In [1]: import numpy as np

In [2]: import numpy.linalg as la

In [3]: np.set_printoptions(precision=3, suppress=True, linewidth=140)

In [4]: m1 = np.array([[1, 3, 1, 8, 9, 8, 6, 4, 6, 0, 3],
   ...:     [6, 6, 7, 8, 9, 6, 1, 2, 3, 6, 0],
   ...:     [4, 3, 0, 6, 8, 6, 8, 7, 3, 8, 1],
   ...:     [2, 0, 0, 0, 7, 6, 5, 4, 9, 2, 9],
   ...:     [7, 4, 3, 4, 8, 0, 1, 2, 0, 2, 2],
   ...:     [2, 3, 9, 5, 1, 4, 7, 0, 9, 0, 7],
   ...:     [7, 7, 2, 6, 8, 1, 5, 3, 7, 1, 3],
   ...:     [3, 1, 8, 1, 2, 9, 8, 2, 2, 7, 6],
   ...:     [4, 1, 3, 8, 2, 8, 6, 9, 0, 0, 5],
   ...:     [6, 4, 0, 9, 8, 7, 5, 7, 1, 3, 1]])

In [5]: m1
Out[5]: 
array([[1, 3, 1, 8, 9, 8, 6, 4, 6, 0, 3],
       [6, 6, 7, 8, 9, 6, 1, 2, 3, 6, 0],
       [4, 3, 0, 6, 8, 6, 8, 7, 3, 8, 1],
       [2, 0, 0, 0, 7, 6, 5, 4, 9, 2, 9],
       [7, 4, 3, 4, 8, 0, 1, 2, 0, 2, 2],
       [2, 3, 9, 5, 1, 4, 7, 0, 9, 0, 7],
       [7, 7, 2, 6, 8, 1, 5, 3, 7, 1, 3],
       [3, 1, 8, 1, 2, 9, 8, 2, 2, 7, 6],
       [4, 1, 3, 8, 2, 8, 6, 9, 0, 0, 5],
       [6, 4, 0, 9, 8, 7, 5, 7, 1, 3, 1]])

In [6]: left, sig, VT = la.svd(m1, full_matrices=False)

In [7]: np.abs(VT[0])
Out[7]: array([0.277, 0.217, 0.211, 0.38 , 0.42 , 0.379, 0.352, 0.276, 0.267, 0.2  , 0.235])

In [8]: np.cumsum(sig ** 2) / np.sum(sig ** 2)
Out[8]: array([0.733, 0.828, 0.886, 0.935, 0.967, 0.984, 0.996, 0.998, 1.   , 1.   ])

In [9]: (sig > 1e-8).sum()
Out[9]: np.int64(10)

In [10]: np.allclose(left * sig @ VT, m1)
Out[10]: True

In [11]: np.round(left.T @ left, 3) + 0
Out[11]: 
array([[1., 0., 0., 0., 0., 0., 0., 0., 0., 0.],
       [0., 1., 0., 0., 0., 0., 0., 0., 0., 0.],
       [0., 0., 1., 0., 0., 0., 0., 0., 0., 0.],
       [0., 0., 0., 1., 0., 0., 0., 0., 0., 0.],
       [0., 0., 0., 0., 1., 0., 0., 0., 0., 0.],
       [0., 0., 0., 0., 0., 1., 0., 0., 0., 0.],
       [0., 0., 0., 0., 0., 0., 1., 0., 0., 0.],
       [0., 0., 0., 0., 0., 0., 0., 1., 0., 0.],
       [0., 0., 0., 0., 0., 0., 0., 0., 1., 0.],
       [0., 0., 0., 0., 0., 0., 0., 0., 0., 1.]])

In [12]: np.round(VT @ VT.T, 3) + 0
Out[12]: 
array([[1., 0., 0., 0., 0., 0., 0., 0., 0., 0.],
       [0., 1., 0., 0., 0., 0., 0., 0., 0., 0.],
       [0., 0., 1., 0., 0., 0., 0., 0., 0., 0.],
       [0., 0., 0., 1., 0., 0., 0., 0., 0., 0.],
       [0., 0., 0., 0., 1., 0., 0., 0., 0., 0.],
       [0., 0., 0., 0., 0., 1., 0., 0., 0., 0.],
       [0., 0., 0., 0., 0., 0., 1., 0., 0., 0.],
       [0., 0., 0., 0., 0., 0., 0., 1., 0., 0.],
       [0., 0., 0., 0., 0., 0., 0., 0., 1., 0.],
       [0., 0., 0., 0., 0., 0., 0., 0., 0., 1.]])

In [13]: sig / sig[0]
Out[13]: array([1.   , 0.36 , 0.282, 0.258, 0.209, 0.151, 0.125, 0.063, 0.043, 0.017])

In [14]: m1 @ m1
ValueError: matmul: Input operand 1 has a mismatch in its core dimension 0, with gufunc signature (n?,k),(k,m?)->(n?,m?) (size 10 is different from 11)


In [15]: G = m1.T @ m1

In [16]: la.svd(m1, compute_uv=False) ** 2
Out[16]: array([2228.044,  288.142,  177.658,  148.72 ,   97.362,   50.933,   34.693,    8.761,    4.076,    0.612])

In [17]: G
Out[17]: 
array([[220, 165, 132, 249, 285, 196, 188, 171, 133, 132, 118],
       [165, 146, 109, 208, 232, 142, 142, 113, 127,  94,  77],
       [132, 109, 217, 165, 143, 184, 171,  73, 138, 106, 141],
       [249, 208, 165, 387, 367, 310, 274, 253, 188, 144, 146],
       [285, 232, 143, 367, 476, 318, 285, 256, 245, 194, 175],
       [196, 142, 184, 310, 318, 383, 320, 252, 206, 181, 216],
       [188, 142, 171, 274, 285, 320, 326, 224, 227, 158, 220],
       [171, 113,  73, 253, 256, 252, 224, 232, 119, 118, 132],
       [133, 127, 138, 188, 245, 206, 227, 119, 270,  84, 199],
       [132,  94, 106, 144, 194, 181, 158, 118,  84, 167,  78],
       [118,  77, 141, 146, 175, 216, 220, 132, 199,  78, 215]])

In [18]: np.round(la.eigvalsh(G)[::-1], 3) + 0
Out[18]: array([2228.044,  288.142,  177.658,  148.72 ,   97.362,   50.933,   34.693,    8.761,    4.076,    0.612,    0.   ])

In [19]: (m1 @ m1.T).shape
Out[19]: (10, 10)

In [20]: B = np.array([[2, 0],
    ...:     [1, 0],
    ...:     [2, 1],
    ...:     [0, 1],
    ...:     [0, 0],
    ...:     [1, 1],
    ...:     [1, 3],
    ...:     [3, 2],
    ...:     [1, 2],
    ...:     [2, 1],
    ...:     [3, 0]])

In [21]: m1 @ B
Out[21]: 
array([[48, 55],
       [60, 40],
       [68, 64],
       [67, 49],
       [41, 16],
       [66, 57],
       [58, 45],
       [80, 57],
       [71, 55],
       [59, 50]])

In [22]: np.einsum("ij->j", m1)
Out[22]: array([42, 32, 33, 55, 62, 55, 52, 40, 40, 29, 37])

In [23]: vec = np.array([-1, -2, 3, 0, -1, -2, 1, 2, 2, 1, -3])

In [24]: (m1 @ vec).argmax()
Out[24]: np.int64(5)

In [25]: m1 @ (2 * vec)
Out[25]: array([-24,  -2,   6, -30, -26,  28, -16,   8, -12, -30])

In [26]: m1 @ vec
Out[26]: array([-12,  -1,   3, -15, -13,  14,  -8,   4,  -6, -15])

In [27]: m1 @ np.eye(11)[4]
Out[27]: array([9., 9., 8., 7., 8., 1., 8., 2., 2., 8.])

In [28]: np.einsum("ij,j->i", m1, vec)
Out[28]: array([-12,  -1,   3, -15, -13,  14,  -8,   4,  -6, -15])

In [29]: m1 * vec
Out[29]: 
array([[ -1,  -6,   3,   0,  -9, -16,   6,   8,  12,   0,  -9],
       [ -6, -12,  21,   0,  -9, -12,   1,   4,   6,   6,   0],
       [ -4,  -6,   0,   0,  -8, -12,   8,  14,   6,   8,  -3],
       [ -2,   0,   0,   0,  -7, -12,   5,   8,  18,   2, -27],
       [ -7,  -8,   9,   0,  -8,   0,   1,   4,   0,   2,  -6],
       [ -2,  -6,  27,   0,  -1,  -8,   7,   0,  18,   0, -21],
       [ -7, -14,   6,   0,  -8,  -2,   5,   6,  14,   1,  -9],
       [ -3,  -2,  24,   0,  -2, -18,   8,   4,   4,   7, -18],
       [ -4,  -2,   9,   0,  -2, -16,   6,  18,   0,   0, -15],
       [ -6,  -8,   0,   0,  -8, -14,   5,  14,   2,   3,  -3]])

In [30]: round(float(la.norm(m1[7], 1)), 3), round(float(la.norm(m1[7], np.inf)), 3)
Out[30]: (49.0, 9.0)

In [31]: round(float(la.norm(m1) ** 2 / la.norm(m1, 2) ** 2), 3)
Out[31]: 1.364

In [32]: round(la.norm(m1, 1), 3), round(la.norm(m1, np.inf), 3)
Out[32]: (np.float64(62.0), np.float64(54.0))

In [33]: round(float(la.norm(m1, "nuc")), 3)
Out[33]: 118.356
